$ python3 -q
>>> import numpy as np
>>> np.set_printoptions(precision=3, suppress=True, linewidth=160)
>>> M = np.loadtxt("dump.csv", delimiter=",")
>>> print(M)
[[ 0.6  0.1  0.2]
 [ 0.2  1.5 -0.8]
 [ 0.2 -0.2 -1.8]
 [-0.7  0.7  0.3]
 [-1.6  0.5 -0.3]
 [-0.1 -0.1  0.5]
 [-2.6 -1.2  0.3]
 [-0.4 -0.5 -1.1]
 [-0.9 -0.3 -1.3]
 [ 1.5 -3.3 -3. ]
 [ 1.1  0.3 -0.3]
 [ 0.1 -1.6  0.8]
 [-0.5 -0.8 -1. ]
 [-0.2 -1.2 -0.2]
 [ 1.6 -1.  -1.1]
 [-0.6 -1.  -0.6]
 [ 1.1 -0.2  0.1]
 [ 0.5  1.   1.3]
 [ 0.  -0.9 -0.6]
 [-0.5  0.9 -0.5]]
>>> W = np.array([[3, 3], [3, 3], [0, 1]])
>>> coef = np.array([1, -2])
>>> act = np.maximum(M @ W + coef, 0)
>>> print(np.linalg.matrix_rank(act))
2
>>> print(act)
[[3.1 0.3]
 [6.1 2.3]
 [1.  0. ]
 [1.  0. ]
 [0.  0. ]
 [0.4 0. ]
 [0.  0. ]
 [0.  0. ]
 [0.  0. ]
 [0.  0. ]
 [5.2 1.9]
 [0.  0. ]
 [0.  0. ]
 [0.  0. ]
 [2.8 0. ]
 [0.  0. ]
 [3.7 0.8]
 [5.5 3.8]
 [0.  0. ]
 [2.2 0. ]]
>>> C = np.array([[1, 1, 0], [-3, -1, 2]])
>>> print(act @ C)
[[ 2.2  2.8  0.6]
 [-0.8  3.8  4.6]
 [ 1.   1.   0. ]
 [ 1.   1.   0. ]
 [ 0.   0.   0. ]
 [ 0.4  0.4  0. ]
 [ 0.   0.   0. ]
 [ 0.   0.   0. ]
 [ 0.   0.   0. ]
 [ 0.   0.   0. ]
 [-0.5  3.3  3.8]
 [ 0.   0.   0. ]
 [ 0.   0.   0. ]
 [ 0.   0.   0. ]
 [ 2.8  2.8  0. ]
 [ 0.   0.   0. ]
 [ 1.3  2.9  1.6]
 [-5.9  1.7  7.6]
 [ 0.   0.   0. ]
 [ 2.2  2.2  0. ]]
>>> print(W @ C)
[[-6  0  6]
 [-6  0  6]
 [-3 -1  2]]
>>> def softmax(z):
...     e = np.exp(z - z.max(axis=-1, keepdims=True))
...     return e / e.sum(axis=-1, keepdims=True)
... 
>>> print(softmax(M[9] + 5))
[0.981 0.008 0.011]
>>> att = M @ M.T / np.sqrt(3)
>>> print(softmax(att)[9] @ M)
[ 1.499 -3.298 -2.998]
